In [1]: import numpy as np

In [2]: np.set_printoptions(suppress=True, linewidth=100)

In [3]: tidy = lambda a: np.round(a, 2) + 0

In [4]: data = np.loadtxt("data.csv", delimiter=",")

In [5]: print(tidy(data))
[[  1.53  -1.29  -5.78  -0.7    2.49  -4.34  -4.79   6.24]
 [  0.     7.25   0.85   4.52   3.14   4.71   3.12  -0.52]
 [  3.53  -1.15  -0.54   2.02   0.8   -1.39  -2.95   5.5 ]
 [ -0.56   3.6   -5.06   0.7    3.89  -0.83  -1.29   2.74]
 [  5.2   -1.71   3.01   3.73  -0.57   0.19  -2.14   5.47]
 [  3.06   2.74   3.08   4.71   0.89   3.06   0.85   2.35]
 [ -0.99   4.58  -4.94   0.97   4.18  -0.14  -0.59   2.04]
 [  7.87  -5.04   5.71   4.42  -2.58  -0.46  -3.46   7.46]
 [  0.87   7.66   3.57   6.01   2.37   6.46   4.3   -1.14]
 [  4.89  -0.56   3.64   4.3   -0.4    1.26  -1.16   4.59]
 [  6.34  -2.82   4.56   4.3   -1.46   0.33  -2.36   6.05]
 [  5.26   0.62   6.04   5.79  -0.81   3.32   0.43   3.47]
 [  4.87  -0.39   3.81   4.43  -0.4    1.46  -0.99   4.45]
 [ -4.27  13.    -2.93   3.79   6.31   6.31   5.69  -4.07]
 [  5.85  -0.91   5.67   5.27  -1.19   2.15  -0.71   4.58]
 [ -7.01  18.12  -3.56   4.55   8.23   9.22   8.89  -7.56]
 [ -1.76  10.35   0.18   4.83   4.39   6.32   4.96  -2.6 ]
 [ -1.34   4.92  -5.42   0.8    4.45  -0.19  -0.53   1.86]
 [  7.02  -5.77   2.64   2.68  -1.8   -2.6   -4.97   8.34]
 [ -0.35   5.97  -1.62   2.98   3.53   2.55   1.44   0.67]
 [  0.29   8.89   3.6    6.28   2.76   7.26   5.13  -2.  ]
 [  3.85   1.32   3.33   4.54   0.33   2.29  -0.01   3.31]
 [  2.4    5.26   4.49   5.97   1.26   5.43   3.     0.43]
 [  5.53  -0.73   5.06   5.    -0.93   1.93  -0.8    4.53]
 [  2.65   1.3    0.25   2.95   1.35   0.6   -1.05   3.7 ]
 [  3.65   3.56   5.57   6.17   0.33   4.94   2.23   1.48]
 [  0.97  11.33   8.33   9.24   2.    11.39   8.33  -4.27]
 [ -1.09   4.37  -5.47   0.65   4.28  -0.57  -0.91   2.26]
 [  3.69  10.54  14.28  12.14  -0.25  14.14   9.79  -4.44]
 [  7.14  -2.25   7.29   5.82  -2.18   2.18  -1.07   5.32]
 [ -4.02  13.34  -1.85   4.42   6.07   7.12   6.28  -4.44]
 [  3.23   0.91   1.23   3.37   0.89   0.89  -0.98   3.85]
 [  1.81   6.53   4.54   6.27   1.66   6.27   3.87  -0.47]
 [  3.72  -1.66  -0.68   1.85   0.67  -1.79  -3.33   5.87]
 [  4.74   0.98   5.16   5.41  -0.39   3.07   0.37   3.33]
 [ -2.24   1.36 -12.1   -3.4    5.48  -6.1   -5.13   5.16]
 [  7.36  -4.08   5.59   4.56  -2.22   0.09  -2.86   6.8 ]
 [ -1.08   3.33  -6.71  -0.21   4.35  -1.91  -2.02   3.13]
 [  6.89  -4.51   3.86   3.58  -1.79  -1.13  -3.72   7.31]
 [  3.6   -0.15   0.87   2.96   0.66   0.01  -1.81   4.64]
 [  5.7   -0.31   6.01   5.58  -1.11   2.72  -0.2    4.12]
 [  3.23   3.23   4.1    5.34   0.71   3.93   1.52   1.89]
 [  1.41   9.18   6.8    7.99   1.8    9.19   6.39  -2.59]
 [ -6.09   8.97 -12.49  -1.99   8.15  -1.47  -0.18  -0.1 ]
 [  3.12   5.45   6.55   7.08   0.64   6.68   3.82   0.04]
 [ -2.74  11.19  -1.26   4.27   5.15   6.07   5.04  -3.01]]

In [6]: # looks like rank 3

In [7]: cent = data[[21, 45]].astype(float)

In [8]: for _ in range(6):
   ...:     labels = np.linalg.norm(data[:, None] - cent, axis=-1).argmin(axis=1)
   ...:     cent = np.array([data[labels == j].mean(axis=0) for j in range(2)])
   ...: 

In [9]: print(labels)
[0 1 0 0 0 0 0 0 1 0 0 0 0 1 0 1 1 0 0 1 1 0 1 0 0 0 1 0 1 0 1 0 1 0 0 0 0 0 0 0 0 0 1 1 1 1]

In [10]: print(tidy(cent[1] - cent[0]))
[-4.38  9.45  0.52  2.27  2.98  6.29  6.47 -6.65]

In [11]: Ac = data - data.mean(axis=0)

In [12]: U, sv, Vh = np.linalg.svd(Ac, full_matrices=False)

In [13]: print(tidy(Vh[0] * np.sign(Vh[0, np.abs(Vh[0]).argmax()])))
[-0.31  0.61 -0.03  0.12  0.21  0.37  0.4  -0.42]

In [14]: print(np.linalg.matrix_rank(Ac))
2

In [15]: print(tidy(Ac.mean(axis=0)))
[0. 0. 0. 0. 0. 0. 0. 0.]

In [16]: print(np.searchsorted(np.cumsum(sv ** 2) / (sv ** 2).sum(), 0.9) + 1)
2

In [17]: print((np.sign(U[:, 0]) == np.sign(U[0, 0])).astype(int))
[1 0 1 1 1 1 0 1 0 1 1 1 1 0 1 0 0 0 1 0 0 1 0 1 1 0 0 1 0 1 0 1 0 1 1 1 1 1 1 1 1 0 0 0 0 0]

In [18]: rk = np.linalg.matrix_rank(data)

In [19]: print(rk)
3

In [20]: ns = np.linalg.svd(data)[2][rk:].T

In [21]: print([int(np.linalg.matrix_rank(np.delete(data, i, axis=0))) for i in range(46)])
[3, 3, 3, 3, 3, 3, 3, 3, 3, 3, 3, 3, 3, 3, 3, 3, 3, 3, 3, 3, 3, 3, 3, 3, 3, 3, 3, 3, 3, 3, 3, 3, 3, 3, 3, 3, 3, 3, 3, 3, 3, 3, 3, 3, 3, 3]

In [22]: print(np.allclose(data @ ns, 0))
True

In [23]: print([int(np.linalg.matrix_rank(data[:, :j + 1])) for j in range(8)])
[1, 2, 3, 3, 3, 3, 3, 3]

In [24]: print(ns.shape)
(8, 5)
